>>> import numpy as np
>>> np.set_printoptions(suppress=True, linewidth=140)
>>> data = np.load("mat.npy")
>>> print(data.round(2))
[[-0.21 -0.07  0.44 -0.18  0.25  0.81 -0.1 ]
 [ 0.63 -0.28  0.6   0.36  0.1  -0.13  0.09]
 [-0.16 -0.2  -0.05 -0.23  0.7  -0.22  0.59]
 [ 0.21 -0.21  0.21 -0.86 -0.19 -0.23 -0.19]
 [-0.52 -0.11  0.44  0.06 -0.53 -0.14  0.46]
 [-0.21  0.67  0.45 -0.01  0.29 -0.37 -0.28]
 [ 0.42  0.61 -0.03 -0.2  -0.19  0.27  0.55]]
>>> f, r1 = data[5], data[4]
>>> print(f @ f)
1.0
>>> p = (f @ r1) / (f @ f) * f
>>> print(np.round(np.linalg.norm(f + r1) ** 2 + np.linalg.norm(f - r1) ** 2, 2))
4.0
>>> print(p.round(2) + 0)
[0. 0. 0. 0. 0. 0. 0.]
>>> vec = np.array([-3, 5, -5, 5, 1, -2, 4])
>>> print(np.round(np.einsum("ij,j->i", data, vec), 2))
[-4.59 -3.78  2.11 -7.51  0.7   1.57  2.42]
>>> print(np.linalg.norm(data @ vec) <= np.linalg.norm(data, 2) * np.linalg.norm(vec) + 1e-9)
True
>>> print(np.round(data @ vec, 2))
[-4.59 -3.78  2.11 -7.51  0.7   1.57  2.42]
>>> print(np.round(data @ np.ones(7), 2))
[ 0.94  1.37  0.43 -1.27 -0.35  0.54  1.43]
>>> print(np.round((data + data.T) / 2, 2))
[[-0.21  0.28  0.14  0.02 -0.13  0.3   0.16]
 [ 0.28 -0.28  0.2   0.07 -0.01  0.27  0.35]
 [ 0.14  0.2  -0.05 -0.01  0.57  0.11  0.28]
 [ 0.02  0.07 -0.01 -0.86 -0.06 -0.12 -0.2 ]
 [-0.13 -0.01  0.57 -0.06 -0.53  0.07  0.14]
 [ 0.3   0.27  0.11 -0.12  0.07 -0.37 -0.01]
 [ 0.16  0.35  0.28 -0.2   0.14 -0.01  0.55]]
>>> np.linalg.determinant(data)
Traceback (most recent call last):
  File "<python-input-15>", line 1, in <module>
    np.linalg.determinant(data)
    ^^^^^^^^^^^^^^^^^^^^^
AttributeError: module 'numpy.linalg' has no attribute 'determinant'
>>> print(np.round(np.abs(np.linalg.eigvals(data)).max(), 2))
1.0
>>> print(round(float(np.linalg.det(data)), 2))
1.0
>>> print(np.allclose(data, data.T))
False
>>> print(np.round(np.linalg.pinv(data), 2))
[[-0.21  0.63 -0.16  0.21 -0.52 -0.21  0.42]
 [-0.07 -0.28 -0.2  -0.21 -0.11  0.67  0.61]
 [ 0.44  0.6  -0.05  0.21  0.44  0.45 -0.03]
 [-0.18  0.36 -0.23 -0.86  0.06 -0.01 -0.2 ]
 [ 0.25  0.1   0.7  -0.19 -0.53  0.29 -0.19]
 [ 0.81 -0.13 -0.22 -0.23 -0.14 -0.37  0.27]
 [-0.1   0.09  0.59 -0.19  0.46 -0.28  0.55]]
>>> print(np.round(np.linalg.svd(data, compute_uv=False), 2))
[1. 1. 1. 1. 1. 1. 1.]
>>> print(round(data[:, 3] @ data[:, 0], 2))
0.0
>>> print(np.round(data @ data.T, 2) + 0)
[[1. 0. 0. 0. 0. 0. 0.]
 [0. 1. 0. 0. 0. 0. 0.]
 [0. 0. 1. 0. 0. 0. 0.]
 [0. 0. 0. 1. 0. 0. 0.]
 [0. 0. 0. 0. 1. 0. 0.]
 [0. 0. 0. 0. 0. 1. 0.]
 [0. 0. 0. 0. 0. 0. 1.]]
>>> Q, R = np.linalg.qr(data)
>>> print(R.round(2) + 0)
[[1. 0. 0. 0. 0. 0. 0.]
 [0. 1. 0. 0. 0. 0. 0.]
 [0. 0. 1. 0. 0. 0. 0.]
 [0. 0. 0. 1. 0. 0. 0.]
 [0. 0. 0. 0. 1. 0. 0.]
 [0. 0. 0. 0. 0. 1. 0.]
 [0. 0. 0. 0. 0. 0. 1.]]
>>> print(np.allclose(R.T @ R, data.T @ data))
True
>>> print(Q.shape, R.shape)
(7, 7) (7, 7)
>>> print(np.round(Q.T @ Q, 2) + 0)
[[1. 0. 0. 0. 0. 0. 0.]
 [0. 1. 0. 0. 0. 0. 0.]
 [0. 0. 1. 0. 0. 0. 0.]
 [0. 0. 0. 1. 0. 0. 0.]
 [0. 0. 0. 0. 1. 0. 0.]
 [0. 0. 0. 0. 0. 1. 0.]
 [0. 0. 0. 0. 0. 0. 1.]]
>>> M = np.array([[0, 0, 0, 0, 0, 1],
...     [1, 0, 0, 0, 0, 0],
...     [0, 0, 1, 0, 0, 0],
...     [0, 1, 0, 0, 0, 0],
...     [0, 0, 0, 0, 1, 0],
...     [0, 0, 0, 1, 0, 0]])
>>> # orthonormal columns
>>> ang = np.radians(90)
>>> R = np.eye(6)
>>> R[5, 5] = R[3, 3] = np.cos(ang)
>>> R[5, 3], R[3, 5] = -np.sin(ang), np.sin(ang)
>>> print(R.round(2) + 0)
[[ 1.  0.  0.  0.  0.  0.]
 [ 0.  1.  0.  0.  0.  0.]
 [ 0.  0.  1.  0.  0.  0.]
 [ 0.  0.  0.  0.  0.  1.]
 [ 0.  0.  0.  0.  1.  0.]
 [ 0.  0.  0. -1.  0.  0.]]
>>> Y = M @ R.T
>>> print(np.round(np.linalg.det(R), 2), np.trace(R))
1.0 4.0
>>> Y = M ** -1
Traceback (most recent call last):
  File "<python-input-37>", line 1, in <module>
    Y = M ** -1
        ~~^^~~~
ValueError: Integers to negative integer powers are not allowed.
>>> Y = np.linalg.inv(M)
>>> print(M @ Y)
[[1. 0. 0. 0. 0. 0.]
 [0. 1. 0. 0. 0. 0.]
 [0. 0. 1. 0. 0. 0.]
 [0. 0. 0. 1. 0. 0.]
 [0. 0. 0. 0. 1. 0.]
 [0. 0. 0. 0. 0. 1.]]
>>> print(round(np.linalg.cond(M), 2))
1.0
>>> print(round(np.linalg.det(M) * np.linalg.det(Y), 2))
1.0
>>> print(np.round(np.linalg.det(M) * Y, 2))
[[-0. -1. -0. -0. -0. -0.]
 [-0. -0. -0. -1. -0. -0.]
 [-0. -0. -1. -0. -0. -0.]
 [-0. -0. -0. -0. -0. -1.]
 [-0. -0. -0. -0. -1. -0.]
 [-1. -0. -0. -0. -0. -0.]]
>>> def softmax(z):
...     e = np.exp(z - z.max(axis=-1, keepdims=True))
...     return e / e.sum(axis=-1, keepdims=True)
... 
>>> print(softmax(M).sum(axis=1))
[1. 1. 1. 1. 1. 1.]
>>> S = M @ M.T / np.sqrt(6)
>>> print(np.round(softmax(S)[3] @ M, 2))
[0.15 0.23 0.15 0.15 0.15 0.15]
>>> rng = np.random.default_rng(32)
>>> idx = rng.permutation(6)
>>> Y = M[:, idx] * rng.choice([-1, 1], 6)
>>> print(Y)
[[-1  0  0  0  0  0]
 [ 0  0 -1  0  0  0]
 [ 0 -1  0  0  0  0]
 [ 0  0  0  1  0  0]
 [ 0  0  0  0  0 -1]
 [ 0  0  0  0  1  0]]
>>> U, _, vt = np.linalg.svd(M.T @ Y)
>>> print(np.round(np.linalg.lstsq(M, Y)[0], 2))
[[ 0.  0. -1.  0.  0.  0.]
 [ 0.  0.  0.  1.  0.  0.]
 [ 0. -1.  0.  0.  0.  0.]
 [ 0.  0.  0.  0.  1.  0.]
 [ 0.  0.  0.  0.  0. -1.]
 [-1.  0.  0.  0.  0.  0.]]
>>> vec = np.array([2, 2, 1, 2, 1, 2])
>>> print(6 - np.linalg.matrix_rank(M - np.eye(6), tol=1e-8))
3
>>> print([p for p in range(1, 25) if np.allclose(np.linalg.matrix_power(M, p), np.eye(6))])
[4, 8, 12, 16, 20, 24]
>>> print(np.round(np.sort(np.abs(np.degrees(np.angle(np.linalg.eigvals(M))))), 2))
[  0.   0.   0.  90.  90. 180.]
